$ ipython --no-banner

In [1]: import numpy as np

In [2]: np.set_printoptions(precision=2, suppress=True, linewidth=100, sign=" ")

In [3]: other = np.array([[-1, 1, 2, 3], [2, -1, 0, -3], [2, 2, -3, 1], [0, -1, -2, -1]])

In [4]: mat = np.tril(other)

In [5]: print(mat)
[[-1  0  0  0]
 [ 2 -1  0  0]
 [ 2  2 -3  0]
 [ 0 -1 -2 -1]]

In [6]: Q = mat.astype(float).copy()

In [7]: for j in range(4):
   ...:     Q[:, j] -= Q[:, :j] @ (Q[:, :j].T @ Q[:, j])
   ...:     Q[:, j] /= np.linalg.norm(Q[:, j])
   ...: 

In [8]: print(np.round(Q.T @ mat, 2) + 0)
[[ 3.    0.67 -2.    0.  ]
 [ 0.    2.36 -1.13  0.42]
 [ 0.    0.    2.78  0.89]
 [ 0.    0.    0.    0.15]]

In [9]: print(np.round(Q.T @ Q, 2) + 0)
[[ 1.  0.  0.  0.]
 [ 0.  1.  0.  0.]
 [ 0.  0.  1.  0.]
 [ 0.  0.  0.  1.]]

In [10]: print(np.linalg.matrix_power(mat - np.diag(np.diag(mat)), 4))
[[ 0  0  0  0]
 [ 0  0  0  0]
 [ 0  0  0  0]
 [ 0  0  0  0]]

In [11]: print(np.sort(np.linalg.eigvals(mat)))
[-3. -1. -1. -1.]

In [12]: print(mat @ mat)
[[ 1  0  0  0]
 [-4  1  0  0]
 [-4 -8  9  0]
 [-6 -2  8  1]]

In [13]: print(np.linalg.matrix_rank(mat - mat[0, 0] * np.eye(4)))
3

In [14]: theta = np.radians(30)

In [15]: Rm = np.eye(4)

In [16]: Rm[1, 1] = Rm[0, 0] = np.cos(theta)

In [17]: Rm[1, 0], Rm[0, 1] = -np.sin(theta), np.sin(theta)

In [18]: print(Rm)
[[ 0.87  0.5   0.    0.  ]
 [-0.5   0.87  0.    0.  ]
 [ 0.    0.    1.    0.  ]
 [ 0.    0.    0.    1.  ]]

In [19]: other = mat @ Rm.T

In [20]: print(np.allclose(np.linalg.norm(mat, axis=1), np.linalg.norm(other, axis=1)))
True

In [21]: print(np.abs(other - mat).max(axis=0))
[ 0.77  1.27  0.    0.  ]

In [22]: print(np.linalg.svd(mat, compute_uv=False), np.linalg.svd(other, compute_uv=False))
[ 4.35  2.29  2.19  0.14] [ 4.35  2.29  2.19  0.14]

In [23]: print(other)
[[-0.87  0.5   0.    0.  ]
 [ 1.23 -1.87  0.    0.  ]
 [ 2.73  0.73 -3.    0.  ]
 [-0.5  -0.87 -2.   -1.  ]]

In [24]: print(round(np.linalg.det(Rm), 2), np.round(np.trace(Rm), 2))
1.0 3.73
